$ python3 -q
>>> import numpy as np
>>> import numpy.linalg as la
>>> np.set_printoptions(suppress=True, linewidth=200)
>>> J = np.load("m.npy")
>>> J
array([[0, 0, 0, 0],
       [0, 0, 1, 0],
       [0, 1, 0, 0],
       [0, 0, 0, 0]])
>>> U, s, VT = la.svd(J)
>>> vecs = VT[:(s > 1e-8).sum()]
>>> rng = np.random.default_rng(79722)
>>> vec = J[0] + -2 * J[1] + rng.integers(2) * np.eye(4)[3]
>>> vec
array([ 0.,  0., -2.,  0.])
>>> la.matrix_rank(np.vstack([J, vec]))
np.int64(2)
>>> round(float(la.norm(vec - vecs.T @ vecs @ vec)), 3)
0.0
>>> t3 = np.stack([J, 3 * J, J[::-1]])
>>> (t3 @ J.T).shape
(3, 4, 4)
>>> np.einsum("bij,cij->bc", t3, t3)
array([[ 2,  6,  0],
       [ 6, 18,  0],
       [ 0,  0,  2]])
>>> la.matrix_rank(t3.reshape(3, -1))
np.int64(2)
>>> la.matrix_rank(J, rtol=0.1)
np.int64(2)
>>> np.argsort(-la.norm(J, axis=0).round(6), kind="stable")[:3]
array([1, 2, 0])
>>> w, vecs = la.eigh(J)
>>> vec = np.array([-2, -2, -2, 0])
>>> np.abs(J).sum(axis=1).max(), np.abs(w).max()
(np.int64(1), np.float64(1.0))
>>> round(float(vec @ J @ vec / (vec @ vec)), 3), w[0], w[-1]
(0.667, np.float64(-1.0), np.float64(1.0))
>>> np.allclose(J[:-1].T @ la.lstsq(J[:-1].T, J[-1])[0], J[-1])
True
>>> np.abs(np.diag(la.qr(J)[1])) > 1e-9
array([False,  True,  True, False])
>>> m1 = np.load("case2.npy")
>>> m1.round(3)
array([[0.472, 0.094, 0.094, 0.094, 0.472],
       [0.094, 0.019, 0.019, 0.019, 0.094],
       [0.094, 0.019, 0.019, 0.019, 0.094],
       [0.094, 0.019, 0.019, 0.019, 0.094],
       [0.472, 0.094, 0.094, 0.094, 0.472]])
>>> np.round(np.trace(la.pinv(m1) @ m1), 3)
np.float64(1.0)
>>> try:
...     la.inv(m1)
... except la.LinAlgError as e:
...     print("failed:", e)
... 
failed: Singular matrix
>>> w, vecs = la.eigh(m1)
>>> np.round(np.abs(vecs[:, -1]), 3)
array([0.687, 0.137, 0.137, 0.137, 0.687])
>>> np.round(la.eigvalsh(m1 @ m1), 3) + 0
array([0., 0., 0., 0., 1.])
>>> np.round(la.svd(m1, compute_uv=False), 3) + 0
array([1., 0., 0., 0., 0.])
>>> np.round(la.eigvalsh(m1 + 2 * np.eye(5)), 3)
array([2., 2., 2., 2., 3.])
>>> np.round(vecs @ np.diag(w) @ vecs.T, 3)
array([[0.472, 0.094, 0.094, 0.094, 0.472],
       [0.094, 0.019, 0.019, 0.019, 0.094],
       [0.094, 0.019, 0.019, 0.019, 0.094],
       [0.094, 0.019, 0.019, 0.019, 0.094],
       [0.472, 0.094, 0.094, 0.094, 0.472]])
>>> np.unique(w.round(6) + 0, return_counts=True)[1]
array([4, 1])
>>> np.abs(vecs[:, -1]).round(6).argmax()
np.int64(0)
>>> np.round(vecs.T @ vecs, 3) + 0
array([[1., 0., 0., 0., 0.],
       [0., 1., 0., 0., 0.],
       [0., 0., 1., 0., 0.],
       [0., 0., 0., 1., 0.],
       [0., 0., 0., 0., 1.]])
>>> w, vecs = la.eigh(m1)
>>> vec = np.array([0, -2, -2, 0, 0])
>>> round(vec @ m1 @ vec / (vec @ vec), 3), np.round(w[0], 3), round(float(w[-1]), 3)
(np.float64(0.038), np.float64(-0.0), 1.0)
>>> np.round(la.eigvalsh(m1[1:, 1:]), 3) + 0
array([0.   , 0.   , 0.   , 0.528])
>>> M = np.diag(np.array([8, 5, 9, 7]))
>>> M
array([[8, 0, 0, 0],
       [0, 5, 0, 0],
       [0, 0, 9, 0],
       [0, 0, 0, 7]])
>>> U, s = la.svd(M)
Traceback (most recent call last):
  File "<python-input-43>", line 1, in <module>
    U, s = la.svd(M)
    ^^^^
ValueError: too many values to unpack (expected 2)
>>> U, s, VT = la.svd(M, full_matrices=False)
>>> np.abs(VT[0])
array([0., 0., 1., 0.])
>>> np.allclose(U * s @ VT, M)
True
>>> U.shape, s.shape, VT.shape
((4, 4), (4,), (4, 4))
>>> round(float(np.sqrt((s ** 2).sum())), 3), np.round(la.norm(M), 3)
(14.799, np.float64(14.799))
>>> def softmax(z):
...     e = np.exp(z - z.max(axis=-1, keepdims=True))
...     return e / e.sum(axis=-1, keepdims=True)
... 
>>> np.round(softmax(M[1] + 2), 3)
array([0.007, 0.98 , 0.007, 0.007])
>>> S = M @ M.T / np.sqrt(4)
>>> np.round(softmax(S + np.triu(np.full(S.shape, -np.inf), 1)), 3) + 0
array([[1., 0., 0., 0.],
       [0., 1., 0., 0.],
       [0., 0., 1., 0.],
       [0., 0., 0., 1.]])
>>> softmax(S).round(6).argmax(axis=1)
array([0, 1, 2, 3])
>>> w, vecs = la.eigh(M)
>>> vec = np.array([2, 2, 3, 1])
>>> np.abs(M).sum(axis=1).max(), np.abs(w).max()
(np.int64(9), np.float64(9.0))
>>> vec @ M @ vec
np.int64(140)
>>> vecs * np.maximum(w, 0) @ vecs.T
array([[8., 0., 0., 0.],
       [0., 5., 0., 0.],
       [0., 0., 9., 0.],
       [0., 0., 0., 7.]])
>>> Lm = la.cholesky(M)
>>> np.round(np.diag(Lm) ** 2, 3)
array([8., 5., 9., 7.])
>>> Lm.round(3)
array([[2.828, 0.   , 0.   , 0.   ],
       [0.   , 2.236, 0.   , 0.   ],
       [0.   , 0.   , 3.   , 0.   ],
       [0.   , 0.   , 0.   , 2.646]])
>>> np.round(Lm @ Lm.T, 3)
array([[8., 0., 0., 0.],
       [0., 5., 0., 0.],
       [0., 0., 9., 0.],
       [0., 0., 0., 7.]])
>>> round(np.prod(np.diag(Lm)) ** 2, 3), np.round(la.det(M), 3)
(np.float64(2520.0), np.float64(2520.0))
>>> M / np.sqrt(np.outer(np.diag(M), np.diag(M)))
array([[1., 0., 0., 0.],
       [0., 1., 0., 0.],
       [0., 0., 1., 0.],
       [0., 0., 0., 1.]])
>>> la.eigvalsh(M).min() > 0
np.True_
>>> E = np.load("run16.npy")
>>> E
array([[ 0.,  0., -1.,  0.],
       [ 0.,  0.,  0., -1.],
       [-1.,  0.,  0.,  0.],
       [ 0., -1.,  0.,  0.]])
>>> np.round(np.sort(la.eigvals(E).real), 3)
array([-1., -1.,  1.,  1.])
>>> (la.matrix_power((E != 0) + (E.T != 0) + np.eye(4), 4) > 0).astype(int)
array([[1, 0, 1, 0],
       [0, 1, 0, 1],
       [1, 0, 1, 0],
       [0, 1, 0, 1]])
>>> round(float(la.det(E)), 3)
1.0
>>> w, vecs = la.eigh(E)
>>> np.round(la.svd(E, compute_uv=False), 3)
array([1., 1., 1., 1.])
>>> (w > 1e-8).sum(), (w < -1e-8).sum()
(np.int64(2), np.int64(2))
>>> W0 = np.load("layer15.npy")
>>> W0
array([[-0.129, -0.225, -0.343],
       [ 0.074,  0.231,  0.202],
       [ 1.193,  5.774,  4.58 ],
       [ 0.122, -0.272, -0.181],
       [-1.229, -6.329, -5.074],
       [ 0.111,  0.911,  0.742],
       [-0.333, -1.257, -0.997],
       [ 0.4  ,  1.744,  1.277],
       [ 0.087,  0.546,  0.499],
       [-0.862, -3.843, -3.187],
       [ 1.467,  6.713,  5.275],
       [ 0.446,  2.203,  1.829],
       [-0.638, -3.849, -3.014],
       [ 0.972,  5.682,  4.533],
       [ 0.661,  3.603,  2.807],
       [ 0.165,  0.434,  0.555],
       [-0.761, -4.444, -3.314],
       [ 0.987,  4.759,  3.639],
       [-0.831, -4.613, -3.551],
       [-1.468, -8.048, -6.38 ],
       [ 0.742,  3.168,  2.422],
       [-0.288, -2.025, -1.738],
       [-0.261, -1.174, -0.866],
       [-0.06 , -0.185, -0.008]])
>>> U, s = la.svd(W0)
Traceback (most recent call last):
  File "<python-input-76>", line 1, in <module>
    U, s = la.svd(W0)
    ^^^^
ValueError: too many values to unpack (expected 2)
>>> U, s, VT = la.svd(W0, full_matrices=False)
>>> (s > 1e-8).sum()
np.int64(3)
>>> round(float(np.sqrt((s ** 2).sum())), 3), round(float(la.norm(W0)), 3)
(24.046, 24.046)
>>> np.round(np.cumsum(s ** 2) / np.sum(s ** 2), 3)
array([0.999, 1.   , 1.   ])
>>> np.allclose(U * s @ VT, W0)
True
>>> B = np.c_[W0[:, :2] @ np.array([[3, 2], [3, 2]]), np.array([-1, -1, 1, 0, 1, -1, -1, -2, -2, 2, 0, 0, 0, 0, -1, 0, -1, 1, 1, 2, -2, 2, 1, 1])]
>>> B.round(3)
array([[ -1.062,  -0.708,  -1.   ],
       [  0.915,   0.61 ,  -1.   ],
       [ 20.901,  13.934,   1.   ],
       [ -0.45 ,  -0.3  ,   0.   ],
       [-22.674, -15.116,   1.   ],
       [  3.066,   2.044,  -1.   ],
       [ -4.77 ,  -3.18 ,  -1.   ],
       [  6.432,   4.288,  -2.   ],
       [  1.899,   1.266,  -2.   ],
       [-14.115,  -9.41 ,   2.   ],
       [ 24.54 ,  16.36 ,   0.   ],
       [  7.947,   5.298,   0.   ],
       [-13.461,  -8.974,   0.   ],
       [ 19.962,  13.308,   0.   ],
       [ 12.792,   8.528,  -1.   ],
       [  1.797,   1.198,   0.   ],
       [-15.615, -10.41 ,  -1.   ],
       [ 17.238,  11.492,   1.   ],
       [-16.332, -10.888,   1.   ],
       [-28.548, -19.032,   2.   ],
       [ 11.73 ,   7.82 ,  -2.   ],
       [ -6.939,  -4.626,   2.   ],
       [ -4.305,  -2.87 ,   1.   ],
       [ -0.735,  -0.49 ,   1.   ]])
>>> np.round(la.lstsq(W0, B[:, 0])[0], 3) + 0
array([3., 3., 0.])
>>> np.round(la.norm(la.qr(W0)[0].T @ B, axis=0) ** 2 / ((B ** 2).sum(axis=0) + 1e-12), 3)
array([1.   , 1.   , 0.143])
>>> np.round(la.norm(B - W0 @ la.lstsq(W0, B)[0], axis=0), 3) + 0
array([0.   , 0.   , 5.554])
>>> X = 0.7 ** np.abs(np.subtract.outer(np.arange(3), np.arange(3)))
>>> X.round(3)
array([[1.  , 0.7 , 0.49],
       [0.7 , 1.  , 0.7 ],
       [0.49, 0.7 , 1.  ]])
>>> hat = np.triu(np.array([[-3, -3, 0], [-2, 1, 1], [0, 0, 3]]), 1) + np.eye(3)
>>> B = hat @ X @ la.inv(hat)
>>> round(float(la.det(B)), 3)
0.26
>>> B.round(3)
array([[-1.1 , -5.6 ,  3.99],
       [ 1.19,  5.27, -3.57],
       [ 0.49,  2.17, -1.17]])
>>> np.round(np.poly(B), 3)
array([ 1.  , -3.  ,  1.78, -0.26])
>>> O, Rm = la.qr(X)
>>> np.round(np.abs(np.diag(Rm)), 3)
array([1.315, 0.473, 0.418])
>>> np.allclose(Rm.T @ Rm, X.T @ X)
True
>>> U, s, VT = la.svd(X, full_matrices=False)
>>> np.round(np.abs(VT[0]), 3)
array([0.557, 0.616, 0.557])
>>> round(np.sqrt((s ** 2).sum()), 3), np.round(la.norm(X), 3)
(np.float64(2.332), np.float64(2.332))
>>> np.round(np.cumsum(s ** 2) / np.sum(s ** 2), 3)
array([0.943, 0.991, 1.   ])
>>> np.round(VT @ VT.T, 3) + 0
array([[1., 0., 0.],
       [0., 1., 0.],
       [0., 0., 1.]])
>>> w, vecs = la.eigvalsh(X)
Traceback (most recent call last):
  File "<python-input-102>", line 1, in <module>
    w, vecs = la.eigvalsh(X)
    ^^^^^^^
ValueError: too many values to unpack (expected 2)
>>> w, vecs = la.eigh(X)
>>> np.round(vecs.T @ vecs, 3) + 0
array([[1., 0., 0.],
       [0., 1., 0.],
       [0., 0., 1.]])
>>> np.unique(w.round(6) + 0, return_counts=True)[1]
array([1, 1, 1])
>>> np.round(np.abs(vecs[:, -1]), 3)
array([0.557, 0.616, 0.557])
>>> np.round(vecs @ np.diag(w) @ vecs.T, 3)
array([[1.  , 0.7 , 0.49],
       [0.7 , 1.  , 0.7 ],
       [0.49, 0.7 , 1.  ]])
>>> np.abs(vecs[:, -1]).round(6).argmax()
np.int64(1)
>>> B = X / la.norm(X, axis=1, keepdims=True)
>>> cov = B @ B.T
>>> np.round(la.norm(B, axis=1), 3)
array([1., 1., 1.])
>>> np.argwhere(np.triu(np.abs(cov) > 0.95, 1))
array([], shape=(0, 2), dtype=int64)
>>> cov[0].round(3)
array([1.   , 0.942, 0.85 ])
>>> (np.abs(cov) > 0.9).astype(int)
array([[1, 1, 0],
       [1, 1, 1],
       [0, 1, 1]])
